$ python -q
>>> import numpy as np
>>> import numpy.linalg as la
>>> np.set_printoptions(suppress=True, linewidth=100)
>>> F = np.load("data.npy")
>>> F
array([[ -1. ,   1.9,  -0.8,  -0.2, -16. ,  -0.9],
       [  0.2,   0.1,  -2. ,  -1.4,   4. ,   0.8],
       [  0.4,   0.4,  -0.5,  -1.9,  -8. ,   1.7],
       [ -1.6,   0.4,  -0.7,   1.4,  -6. ,   0.6],
       [ -2.7,  -1.1,   0.3,   1.1,  -6. ,  -0.8],
       [ -1.3,  -0.5,  -0.6,   0.1,   6. ,  -0.5]])
>>> G = F.T @ F
>>> np.round(la.svd(F, compute_uv=False) ** 2, 3)
array([448.747,  19.564,   7.86 ,   3.794,   2.223,   0.161])
>>> (F @ F.T).shape
(6, 6)
>>> np.round((F - F.T) / 2, 3)
array([[ 0.  ,  0.85, -0.6 ,  0.7 , -6.65,  0.2 ],
       [-0.85,  0.  , -1.2 , -0.9 ,  2.55,  0.65],
       [ 0.6 ,  1.2 ,  0.  , -0.6 , -4.15,  1.15],
       [-0.7 ,  0.9 ,  0.6 ,  0.  , -3.55,  0.25],
       [ 6.65, -2.55,  4.15,  3.55,  0.  , -3.4 ],
       [-0.2 , -0.65, -1.15, -0.25,  3.4 ,  0.  ]])
>>> print(np.round((F + F.T) / 2, 3))
[[-1.    1.05 -0.2  -0.9  -9.35 -1.1 ]
 [ 1.05  0.1  -0.8  -0.5   1.45  0.15]
 [-0.2  -0.8  -0.5  -1.3  -3.85  0.55]
 [-0.9  -0.5  -1.3   1.4  -2.45  0.35]
 [-9.35  1.45 -3.85 -2.45 -6.    2.6 ]
 [-1.1   0.15  0.55  0.35  2.6  -0.5 ]]
>>> np.allclose(F @ F.T, F.T @ F)
False
>>> np.round(np.abs(la.eigvals(F)).max(), 3)
np.float64(9.62)
>>> np.round(np.sort(np.abs(la.eigvals(F))), 3)
array([1.268, 1.604, 2.423, 2.543, 2.543, 9.62 ])
>>> vec = np.array([-2, -1, -1, -1, 2, 0])
>>> np.round(F @ vec, 3)
array([-30.9,  10.9, -14.8,  -9.9,  -6.9,  15.6])
>>> (F * vec).sum(axis=1)
array([-30.9,  10.9, -14.8,  -9.9,  -6.9,  15.6])
>>> F @ np.eye(6)[1]
array([ 1.9,  0.1,  0.4,  0.4, -1.1, -0.5])
>>> np.round(F @ (2 * vec), 3)
array([-61.8,  21.8, -29.6, -19.8, -13.8,  31.2])
>>> np.round(np.einsum("ij,j->i", F, vec), 3)
array([-30.9,  10.9, -14.8,  -9.9,  -6.9,  15.6])
>>> la.norm(F @ vec) <= la.norm(F, 2) * la.norm(vec) + 1e-9
np.True_
>>> rng = np.random.default_rng(65395)
>>> labels = rng.permutation(6)
>>> labels
array([0, 3, 2, 4, 5, 1])
>>> other = F[labels][:, labels]
>>> round(la.det(other), 3), round(la.det(F[labels]), 3)
(np.float64(306.466), np.float64(-306.466))
>>> print(np.diag(other))
[-1.   1.4 -0.5 -6.  -0.5  0.1]
>>> O, r_ = la.qr(F)
>>> np.round(O @ r_, 3)
array([[ -1. ,   1.9,  -0.8,  -0.2, -16. ,  -0.9],
       [  0.2,   0.1,  -2. ,  -1.4,   4. ,   0.8],
       [  0.4,   0.4,  -0.5,  -1.9,  -8. ,   1.7],
       [ -1.6,   0.4,  -0.7,   1.4,  -6. ,   0.6],
       [ -2.7,  -1.1,   0.3,   1.1,  -6. ,  -0.8],
       [ -1.3,  -0.5,  -0.6,   0.1,   6. ,  -0.5]])
>>> np.trace(O @ O.T)
np.float64(6.0)
>>> print(np.round(O.T @ O, 3) + 0)
[[1. 0. 0. 0. 0. 0.]
 [0. 1. 0. 0. 0. 0.]
 [0. 0. 1. 0. 0. 0.]
 [0. 0. 0. 1. 0. 0.]
 [0. 0. 0. 0. 1. 0.]
 [0. 0. 0. 0. 0. 1.]]
>>> round(float(abs(r_[0, 0])), 3), round(float(la.norm(F[:, 0])), 3)
(3.569, 3.569)
>>> J = np.loadtxt("a.csv", delimiter=",")
>>> J.round(3)
array([[ 0.236,  0.934, -0.085,  0.255],
       [ 0.934, -0.142,  0.104, -0.311],
       [-0.085,  0.104,  0.991,  0.028],
       [ 0.255, -0.311,  0.028,  0.915]])
>>> vec = np.array([1, 1, 0, 1])
>>> [p for p in range(1, 25) if np.allclose(la.matrix_power(J, p), np.eye(4))]
[2, 4, 6, 8, 10, 12, 14, 16, 18, 20, 22, 24]
>>> ev, vecs = la.eig(J)
>>> round(float(np.prod(ev)), 3)
-1.0
>>> np.round(np.sort(la.eigvals(la.inv(J))), 3)
array([-1.,  1.,  1.,  1.])
>>> np.round(np.sort(la.eigvals(J @ J)), 3)
array([1., 1., 1., 1.])
>>> np.round(J @ vecs[:, 0] - ev[0] * vecs[:, 0], 3) + 0
array([0., 0., 0., 0.])
>>> labels = rng.permutation(4)
>>> other = J[:, labels] * rng.choice([-1, 1], 4)
>>> other.round(3)
array([[ 0.085, -0.934, -0.255, -0.236],
       [-0.104,  0.142,  0.311, -0.934],
       [-0.991, -0.104, -0.028,  0.085],
       [-0.028,  0.311, -0.915, -0.255]])
>>> U, _, Vt = la.svd(J.T @ other)
>>> np.round(U @ Vt, 3) + 0
array([[ 0.,  0.,  0., -1.],
       [ 0., -1.,  0.,  0.],
       [-1.,  0.,  0.,  0.],
       [ 0.,  0., -1.,  0.]])
>>> np.all(la.eigvalsh(J) > 0)
np.False_
>>> K = np.load("sample18.npy")
>>> print(K.round(3))
[[-0.415  0.905 -0.098]
 [-0.138 -0.169 -0.976]
 [-0.899 -0.392  0.195]]
>>> vec = np.array([2, 2, 1])
>>> rhs = K @ vec
>>> rhs.round(3)
array([ 0.881, -1.59 , -2.386])
>>> np.round(la.solve(K, rhs + K[:, 2]), 3)
array([2., 2., 2.])
>>> np.round(la.solve(K, 3 * rhs), 3)
array([6., 6., 3.])
>>> vec = np.array([3, 0, 4])
>>> rhs = K @ vec
>>> c, lr = np.zeros(3), 1 / la.norm(K, 2) ** 2
>>> for i in range(10):
...     c -= lr * K.T @ (K @ c - rhs)
...     if i % 2 == 0: print(i, round(la.norm(K @ c - rhs), 3))
... 
0 0.0
2 0.0
4 0.0
6 0.0
8 0.0
>>> c.round(3) + 0
array([3., 0., 4.])
>>> hat = np.triu(np.array([[-1, 3, 1], [-3, -1, -2], [2, 0, 2]]), 1) + np.eye(3)
>>> other = hat @ K @ la.inv(hat)
>>> la.matrix_rank(other)
np.int64(3)
>>> X = np.load("x.npy")
>>> X.round(3)
array([[-0.493,  0.113,  0.089, -0.07 ,  0.816,  0.256],
       [ 0.055, -0.441, -0.005, -0.816, -0.088,  0.359],
       [ 0.   , -0.475, -0.383, -0.092,  0.325, -0.717],
       [-0.493,  0.324, -0.735, -0.144, -0.294,  0.063],
       [-0.712, -0.289,  0.469,  0.044, -0.366, -0.23 ],
       [-0.055, -0.615, -0.292,  0.546, -0.021,  0.484]])
>>> np.round(la.pinv(X), 3)
array([[-0.493,  0.055,  0.   , -0.493, -0.712, -0.055],
       [ 0.113, -0.441, -0.475,  0.324, -0.289, -0.615],
       [ 0.089, -0.005, -0.383, -0.735,  0.469, -0.292],
       [-0.07 , -0.816, -0.092, -0.144,  0.044,  0.546],
       [ 0.816, -0.088,  0.325, -0.294, -0.366, -0.021],
       [ 0.256,  0.359, -0.717,  0.063, -0.23 ,  0.484]])
>>> np.round(X @ X.T, 3) + 0
array([[1., 0., 0., 0., 0., 0.],
       [0., 1., 0., 0., 0., 0.],
       [0., 0., 1., 0., 0., 0.],
       [0., 0., 0., 1., 0., 0.],
       [0., 0., 0., 0., 1., 0.],
       [0., 0., 0., 0., 0., 1.]])
>>> np.round(la.svd(X, compute_uv=False), 3)
array([1., 1., 1., 1., 1., 1.])
>>> labels = rng.permutation(6)
>>> labels
array([4, 5, 1, 2, 3, 0])
>>> other = X[labels][:, labels]
>>> other.round(3)
array([[-0.366, -0.23 , -0.289,  0.469,  0.044, -0.712],
       [-0.021,  0.484, -0.615, -0.292,  0.546, -0.055],
       [-0.088,  0.359, -0.441, -0.005, -0.816,  0.055],
       [ 0.325, -0.717, -0.475, -0.383, -0.092,  0.   ],
       [-0.294,  0.063,  0.324, -0.735, -0.144, -0.493],
       [ 0.816,  0.256,  0.113,  0.089, -0.07 , -0.493]])
>>> np.round(np.diag(other), 3)
array([-0.366,  0.484, -0.441, -0.383, -0.144, -0.493])
>>> print(np.round(np.sort(np.abs(la.eigvals(other))), 3))
[1. 1. 1. 1. 1. 1.]
